$ ipython --no-banner

In [1]: import numpy as np

In [2]: np.set_printoptions(precision=3, suppress=True, linewidth=100, sign=" ")

In [3]: X = np.load("case7.npy")

In [4]: print(X)
[[-8 -1  9  9 -3]
 [-5 -6  0  7 -2]
 [-8 -1  9  9 -3]]

In [5]: U, sigma, vt = np.linalg.svd(X)

In [6]: evecs = vt[:(sigma > 1e-8).sum()]

In [7]: rng = np.random.default_rng(52)

In [8]: vec = X[0] + 4 * X[1] + rng.integers(2) * np.eye(5)[4]

In [9]: print(vec)
[-28. -25.   9.  37. -10.]

In [10]: print(np.allclose(evecs.T @ evecs @ vec, vec))
False

In [11]: print(round(np.linalg.norm(vec - evecs.T @ evecs @ vec), 3))
0.978

In [12]: print(np.diag(evecs.T @ evecs))
[ 0.292  0.529  0.675  0.461  0.043]

In [13]: print(np.linalg.lstsq(X[:-1].T, X[-1])[2])
2

In [14]: print(np.round(np.trace(np.linalg.pinv(X) @ X), 3))
2.0

In [15]: print(np.abs(np.diag(np.linalg.qr(X)[1])) > 1e-9)
[ True  True False]

In [16]: print(np.round(X @ np.linalg.pinv(X) @ X, 3) + 0)
[[-8. -1.  9.  9. -3.]
 [-5. -6.  0.  7. -2.]
 [-8. -1.  9.  9. -3.]]

In [17]: K = np.load("a.npy")

In [18]: print(K)
[[ 1.291 -0.88  -3.053 -4.978  5.253  5.022 -1.557 -3.058]
 [ 1.3   -0.77  -2.82  -4.536  4.75   5.189 -1.692 -2.781]
 [ 1.408 -1.483 -2.918 -4.954  5.447  4.28  -0.634 -3.279]
 [ 0.672 -1.093 -3.065 -4.865  5.106  4.711 -1.468 -2.825]
 [ 1.02  -1.008 -2.394 -4.889  4.651  5.147 -0.422 -3.361]
 [ 0.917 -1.71  -2.78  -5.086  4.635  4.266 -1.172 -3.478]
 [ 1.045 -1.042 -2.807 -4.928  4.934  4.975 -0.783 -2.681]
 [ 1.335 -1.277 -2.991 -4.886  4.787  5.359 -1.167 -3.592]
 [ 0.911 -0.867 -2.918 -4.876  4.76   4.523 -1.24  -3.465]
 [ 1.706 -0.924 -2.91  -4.881  5.628  5.127 -0.751 -2.792]
 [ 0.582 -1.635 -2.722 -5.52   4.984  5.177 -1.096 -2.934]
 [ 0.515 -0.81  -3.442 -4.633  5.337  5.584 -0.475 -2.953]
 [ 0.734 -0.934 -3.142 -5.001  5.055  4.825 -1.114 -2.767]
 [ 1.018 -0.958 -2.957 -5.358  4.584  5.535 -0.824 -2.955]
 [ 0.76  -0.512 -3.354 -4.866  4.92   4.687 -1.074 -2.753]
 [ 1.206 -1.134 -3.109 -4.816  5.331  4.823 -0.611 -3.035]
 [ 1.029 -0.972 -2.9   -5.005  5.167  5.304 -0.749 -3.308]
 [ 0.763 -0.903 -3.235 -5.074  5.147  4.829 -1.213 -2.229]
 [ 0.704 -0.542 -2.927 -4.608  5.024  4.952 -1.114 -2.868]
 [ 3.072 -5.145 -2.204 -4.897  1.286  1.656 -3.956  2.538]
 [ 3.488 -5.146 -2.065 -5.523  1.018  1.941 -4.114  1.542]
 [ 3.166 -5.162 -1.518 -5.172  0.697  2.21  -3.563  1.975]
 [ 2.607 -5.224 -1.855 -4.829  1.057  2.202 -4.176  2.68 ]
 [ 3.136 -5.082 -1.524 -4.605  0.968  1.66  -4.024  1.704]
 [ 3.125 -5.519 -1.792 -5.123  0.604  2.252 -3.739  2.313]
 [ 2.969 -5.042 -2.079 -5.013  0.927  2.411 -4.232  1.66 ]
 [ 3.228 -5.129 -2.    -4.495  0.17   1.796 -3.995  1.873]
 [ 3.209 -4.687 -2.473 -5.095  1.282  2.295 -3.516  1.958]
 [ 3.075 -5.315 -1.389 -5.09   0.87   1.805 -4.041  1.899]
 [ 3.34  -4.754 -1.688 -5.275  0.741  2.556 -4.134  2.708]
 [ 3.239 -4.341 -1.406 -5.281  0.487  2.275 -4.372  2.198]
 [ 3.001 -5.036 -1.386 -5.577  0.9    2.021 -3.706  2.146]
 [ 2.895 -5.041 -1.992 -4.943  1.146  1.992 -3.969  2.226]
 [ 2.696 -5.058 -1.725 -4.918  1.531  1.354 -3.706  2.386]
 [ 3.509 -4.966 -2.355 -4.976  1.19   1.913 -4.122  2.722]
 [ 2.79  -4.766 -2.132 -5.557  1.046  2.147 -4.485  1.833]
 [ 2.74  -5.491 -2.843 -4.986  0.435  2.255 -4.046  2.338]
 [ 3.015 -4.512 -1.848 -4.401  1.099  2.497 -4.179  2.113]]

In [19]: O, evecs = np.linalg.qr(K[:, :1])[0], np.linalg.qr(K[:, 1:])[0]

In [20]: sigma = np.linalg.svd(O.T @ evecs, compute_uv=False)

In [21]: print(np.degrees(np.arccos(sigma.clip(0, 1))))
[ 7.565]

In [22]: print((sigma > 0.9).sum())
1

In [23]: mat = np.load("w.npy")

In [24]: print(mat)
[[ -5.23    4.898   9.127]
 [ -0.711  -4.943 -14.163]
 [ -8.858   4.179   6.945]
 [ -6.069   5.106   1.723]
 [  2.001  20.399   1.622]
 [ -3.911  -4.095  -9.326]
 [ -6.201  -7.076  -8.686]
 [  6.431   6.245  19.165]
 [ -2.338  10.748  24.745]
 [  3.388  -7.122   3.583]
 [ -1.428   4.31   15.857]
 [-12.42  -17.308 -14.108]
 [  0.569  -5.25  -18.518]
 [  6.14    3.078   3.54 ]
 [  3.663 -11.506 -19.673]
 [ -8.355  -7.184  -6.374]
 [  0.182  -7.646   5.912]
 [ -4.875 -14.781  -0.645]
 [  1.58    3.037  10.107]
 [  2.254   0.974  -9.177]
 [  9.966   3.733   2.978]
 [  5.216  -9.96   -0.187]
 [ -1.472  -4.945  -3.495]
 [  5.212 -11.606   3.898]
 [  1.804  10.34   11.744]
 [  7.796  -8.311  14.812]
 [  6.989   3.422   5.635]]

In [25]: f = np.array([0, -1, -2])

In [26]: print(np.cross(mat[4, :3], mat[16, :3]))
[133.001 -11.535 -19.012]

In [27]: print(np.polyval(f, mat[4]))
[ -4.001 -22.399  -3.622]

In [28]: vec = np.array([6, -1, 9])

In [29]: rhs = mat @ vec

In [30]: print(np.linalg.lstsq(mat, rhs)[0])
[ 6. -1.  9.]

In [31]: rhs = rhs + 0.05 * rng.normal(size=27)

In [32]: print(rhs)
[  45.877 -126.793    5.173  -25.997    6.238 -103.296 -108.295  204.769  197.958   59.681  129.884
 -184.118 -158.08    65.688 -143.607 -100.364   61.934  -20.259   97.456  -69.902   82.792   39.555
  -35.323   77.933  106.094  188.384   89.226]

In [33]: c, *_ = np.linalg.lstsq(mat, rhs)

In [34]: print(round(np.linalg.norm(rhs - mat @ c), 3))
0.246

In [35]: print(c)
[ 5.998 -0.999  9.   ]

In [36]: m1 = np.array([[2, -9, 7, 21, -10, 20],
    ...:     [-18, -11, -5, 27, -6, -20],
    ...:     [-14, -11, -8, 21, -2, -20],
    ...:     [6, -12, -4, 12, 0, 10],
    ...:     [-14, -11, -8, 21, -2, -20],
    ...:     [8, -14, 0, 18, -4, 20],
    ...:     [10, -25, -20, 15, 10, 0],
    ...:     [-11, -24, -7, 42, -8, -5],
    ...:     [-9, -22, -14, 30, 0, -15]])

In [37]: print(np.linalg.cond(m1) > 100)
True

In [38]: print(m1.mean(axis=0))
[ -4.444 -15.444  -6.556  23.     -2.444  -3.333]

In [39]: print(np.abs(m1).max())
42

In [40]: print(np.diff(m1, axis=0))
[[-20  -2 -12   6   4 -40]
 [  4   0  -3  -6   4   0]
 [ 20  -1   4  -9   2  30]
 [-20   1  -4   9  -2 -30]
 [ 22  -3   8  -3  -2  40]
 [  2 -11 -20  -3  14 -20]
 [-21   1  13  27 -18  -5]
 [  2   2  -7 -12   8 -10]]

In [41]: print(m1.shape)
(9, 6)

In [42]: print(m1.sum(axis=1))
[ 31 -33 -34  12 -34  28 -10 -13 -30]

In [43]: print(np.linalg.matrix_rank(m1))
3

In [44]: print(m1.sum(axis=0))
[ -40 -139  -59  207  -22  -30]

In [45]: r = np.linalg.matrix_rank(m1)

In [46]: print(r)
3

In [47]: ns = np.linalg.svd(m1)[2][r:].T

In [48]: print(np.allclose(m1 @ ns, 0))
True

In [49]: print([int(np.linalg.matrix_rank(m1[:, :j + 1])) for j in range(6)])
[1, 2, 3, 3, 3, 3]

In [50]: print([int(np.linalg.matrix_rank(m1[:i])) for i in range(1, len(m1) + 1)])
[1, 2, 3, 3, 3, 3, 3, 3, 3]

In [51]: print(np.linalg.matrix_rank(m1.T @ m1), np.linalg.matrix_rank(m1 @ m1.T))
3 3

In [52]: print([int(np.linalg.matrix_rank(np.delete(m1, i, axis=0))) for i in range(9)])
[3, 3, 3, 3, 3, 3, 3, 3, 3]

In [53]: t = np.radians(15)

In [54]: Rm = np.eye(6)

In [55]: Rm[5, 5] = Rm[3, 3] = np.cos(t)

In [56]: Rm[5, 3], Rm[3, 5] = -np.sin(t), np.sin(t)

In [57]: print(Rm)
[[ 1.     0.     0.     0.     0.     0.   ]
 [ 0.     1.     0.     0.     0.     0.   ]
 [ 0.     0.     1.     0.     0.     0.   ]
 [ 0.     0.     0.     0.966  0.     0.259]
 [ 0.     0.     0.     0.     1.     0.   ]
 [ 0.     0.     0.    -0.259  0.     0.966]]

In [58]: A2 = m1 @ Rm.T

In [59]: print(np.round(np.linalg.svd(m1, compute_uv=False), 3) + 0, np.round(np.linalg.svd(A2, compute_uv=False), 3) + 0)
[ 94.165  51.378  32.097   0.      0.      0.   ] [ 94.165  51.378  32.097   0.      0.      0.   ]

In [60]: A2 = X[0, 0] * X[1:] - np.outer(X[1:, 0], X[0])

In [61]: print(A2)
[[  0  43  45 -11   1]
 [  0   0   0   0   0]]

In [62]: print(np.flatnonzero(~A2.round(6).any(axis=1)))
[ 1]

In [63]: arr = np.minimum.outer(np.arange(1, 10), np.arange(1, 10)) * 4

In [64]: print(arr)
[[  4   4   4   4   4   4   4   4   4]
 [  4   8   8   8   8   8   8   8   8]
 [  4   8  12  12  12  12  12  12  12]
 [  4   8  12  16  16  16  16  16  16]
 [  4   8  12  16  20  20  20  20  20]
 [  4   8  12  16  20  24  24  24  24]
 [  4   8  12  16  20  24  28  28  28]
 [  4   8  12  16  20  24  28  32  32]
 [  4   8  12  16  20  24  28  32  36]]

In [65]: # equal to its transpose

In [66]: t = np.radians(120)

In [67]: Rm = np.eye(9)

In [68]: Rm[7, 7] = Rm[2, 2] = np.cos(t)

In [69]: Rm[7, 2], Rm[2, 7] = -np.sin(t), np.sin(t)

In [70]: print(Rm)
[[ 1.     0.     0.     0.     0.     0.     0.     0.     0.   ]
 [ 0.     1.     0.     0.     0.     0.     0.     0.     0.   ]
 [ 0.     0.    -0.5    0.     0.     0.     0.     0.866  0.   ]
 [ 0.     0.     0.     1.     0.     0.     0.     0.     0.   ]
 [ 0.     0.     0.     0.     1.     0.     0.     0.     0.   ]
 [ 0.     0.     0.     0.     0.     1.     0.     0.     0.   ]
 [ 0.     0.     0.     0.     0.     0.     1.     0.     0.   ]
 [ 0.     0.    -0.866  0.     0.     0.     0.    -0.5    0.   ]
 [ 0.     0.     0.     0.     0.     0.     0.     0.     1.   ]]

In [71]: A2 = arr @ Rm.T

In [72]: print(round(float(np.linalg.det(Rm)), 3), np.trace(Rm))
1.0 6.0

In [73]: print(np.linalg.svd(arr, compute_uv=False), np.linalg.svd(A2, compute_uv=False))
[ 146.642   16.594    6.197    3.343    2.18     1.606    1.293    1.118    1.028] [ 146.642   16.594    6.197    3.343    2.18     1.606    1.293    1.118    1.028]

In [74]: print(np.abs(A2 - arr).max(axis=0))
[  0.      0.      9.713   0.      0.      0.      0.     58.392   0.   ]

In [75]: A2 = np.array([[5, 3, 2], [2, 2, 3], [5, 2, 1]])

In [76]: feats = A2 - A2.T

In [77]: print(feats)
[[ 0  1 -3]
 [-1  0  1]
 [ 3 -1  0]]

In [78]: U, sigma, vt = np.linalg.svd(feats)

In [79]: evecs = vt[:(sigma > 1e-8).sum()]

In [80]: vec = feats[2] + -3 * feats[0] + rng.integers(2) * np.eye(3)[0]

In [81]: print(vec)
[ 4. -4.  9.]

In [82]: print(round(np.linalg.norm(vec - evecs.T @ evecs @ vec), 3))
0.302

In [83]: print(np.allclose(evecs.T @ evecs @ vec, vec))
False

In [84]: print(np.linalg.matrix_rank(np.vstack([feats, vec])))
3

In [85]: print(evecs.T @ evecs)
[[ 0.909 -0.273 -0.091]
 [-0.273  0.182 -0.273]
 [-0.091 -0.273  0.909]]

In [86]: vec = np.array([0, -2, -1])

In [87]: print(vec @ feats @ vec)
0

In [88]: print(np.round(np.linalg.det(feats), 3))
0.0

In [89]: print(np.round(np.linalg.svd(feats, compute_uv=False), 3) + 0)
[ 3.317  3.317  0.   ]

In [90]: print(np.round(np.linalg.eigvals(feats).real, 3) + 0)
[ 0.  0.  0.]

In [91]: O = np.linalg.solve(np.eye(3) - feats, np.eye(3) + feats)

In [92]: print(np.round(O @ O.T, 3) + 0)
[[ 1.  0.  0.]
 [ 0.  1.  0.]
 [ 0.  0.  1.]]

In [93]: print(round(float(np.linalg.det(O)), 3))
1.0

In [94]: A2 = feats / np.sqrt((feats ** 2).mean(axis=1, keepdims=True))

In [95]: print(np.linalg.norm(A2, axis=1))
[ 1.732  1.732  1.732]

In [96]: print(np.linalg.matrix_rank(feats - feats.mean(axis=1, keepdims=True)))
2

In [97]: J = np.array([[3, 4, 5, 6, 7, 8],
    ...:     [9, 10, 11, 12, 13, 14],
    ...:     [15, 16, 17, 18, 19, 20],
    ...:     [21, 22, 23, 24, 25, 26],
    ...:     [27, 28, 29, 30, 31, 32],
    ...:     [33, 34, 35, 36, 37, 38]])

In [98]: print(np.allclose(J[:-1].T @ np.linalg.lstsq(J[:-1].T, J[-1])[0], J[-1]))
True

In [99]: print(round(float(np.trace(np.linalg.pinv(J) @ J)), 3))
2.0

In [100]: print(J @ np.linalg.pinv(J) @ J)
[[  3.   4.   5.   6.   7.   8.]
 [  9.  10.  11.  12.  13.  14.]
 [ 15.  16.  17.  18.  19.  20.]
 [ 21.  22.  23.  24.  25.  26.]
 [ 27.  28.  29.  30.  31.  32.]
 [ 33.  34.  35.  36.  37.  38.]]
